$ python -q
>>> import numpy as np
>>> np.set_printoptions(precision=2, suppress=True, linewidth=140)
>>> A = np.load("layer7.npy")
>>> A
array([[ 2., -3.,  0.,  0.],
       [-3.,  0., -3.,  0.],
       [ 0., -3.,  0., -3.],
       [ 0.,  0., -3.,  0.]])
>>> # symmetric
>>> evals, V = np.linalg.eig(A)
>>> round(float(np.prod(evals)), 2)
81.0
>>> evals, V = np.linalg.eigh(A)
>>> x0 = np.array([-1, 3, 2, 1])
>>> V * np.maximum(evals, 0) @ V.T
array([[ 2.62, -1.96,  0.63,  0.12],
       [-1.96,  1.95, -1.42,  0.71],
       [ 0.63, -1.42,  2.02, -1.54],
       [ 0.12,  0.71, -1.54,  1.32]])
>>> V * np.abs(evals) @ V.T
array([[ 3.24, -0.92,  1.26,  0.24],
       [-0.92,  3.89,  0.16,  1.41],
       [ 1.26,  0.16,  4.05, -0.08],
       [ 0.24,  1.41, -0.08,  2.63]])
>>> x0 @ A @ x0
np.float64(-28.0)
>>> O, V = np.linalg.qr(A[:, :1])[0], np.linalg.qr(A[:, 1:])[0]
>>> sig = np.linalg.svd(O.T @ V, compute_uv=False)
>>> np.degrees(np.arccos(sig.clip(0, 1)))
array([36.04])
>>> (sig > 0.9).sum()
np.int64(0)
>>> sig
array([0.81])
>>> evals, V = np.linalg.eigh(A)
>>> np.linalg.svd(A, compute_uv=False)
array([5.27, 4.66, 2.64, 1.25])
>>> np.unique(evals.round(6) + 0, return_counts=True)[1]
array([1, 1, 1, 1])
>>> print(np.round(V.T @ V, 2) + 0)
[[1. 0. 0. 0.]
 [0. 1. 0. 0.]
 [0. 0. 1. 0.]
 [0. 0. 0. 1.]]
>>> np.linalg.eigvalsh(A + 3 * np.eye(4))
array([-1.66,  1.75,  5.64,  8.27])
>>> print((evals > 1e-8).sum(), (evals < -1e-8).sum())
2 2
>>> round(evals.sum(), 2), np.trace(A)
(np.float64(2.0), np.float64(2.0))
>>> [round(float(np.linalg.det(A[:i, :i])), 2) + 0 for i in range(1, 5)]
[2.0, -9.0, -18.0, 81.0]
>>> data = np.load("w.npy")
>>> data
array([[ 2, -5, -6,  3],
       [ 2, -5, -6,  3]])
>>> rank = np.linalg.matrix_rank(data)
>>> print(rank)
1
>>> null = np.linalg.svd(data)[2][rank:].T
>>> print([int(np.linalg.matrix_rank(np.delete(data, i, axis=0))) for i in range(2)])
[1, 1]
>>> np.linalg.matrix_rank(data.T @ data), np.linalg.matrix_rank(data @ data.T)
(np.int64(1), np.int64(1))
>>> [int(np.linalg.matrix_rank(data[:i])) for i in range(1, len(data) + 1)]
[1, 1]
>>> np.allclose(data @ null, 0)
True
>>> [int(np.linalg.matrix_rank(data[:, :j + 1])) for j in range(4)]
[1, 1, 1, 1]
>>> print(null.shape)
(4, 3)
>>> print(null @ null.T)
[[ 0.95  0.14  0.16 -0.08]
 [ 0.14  0.66 -0.41  0.2 ]
 [ 0.16 -0.41  0.51  0.24]
 [-0.08  0.2   0.24  0.88]]
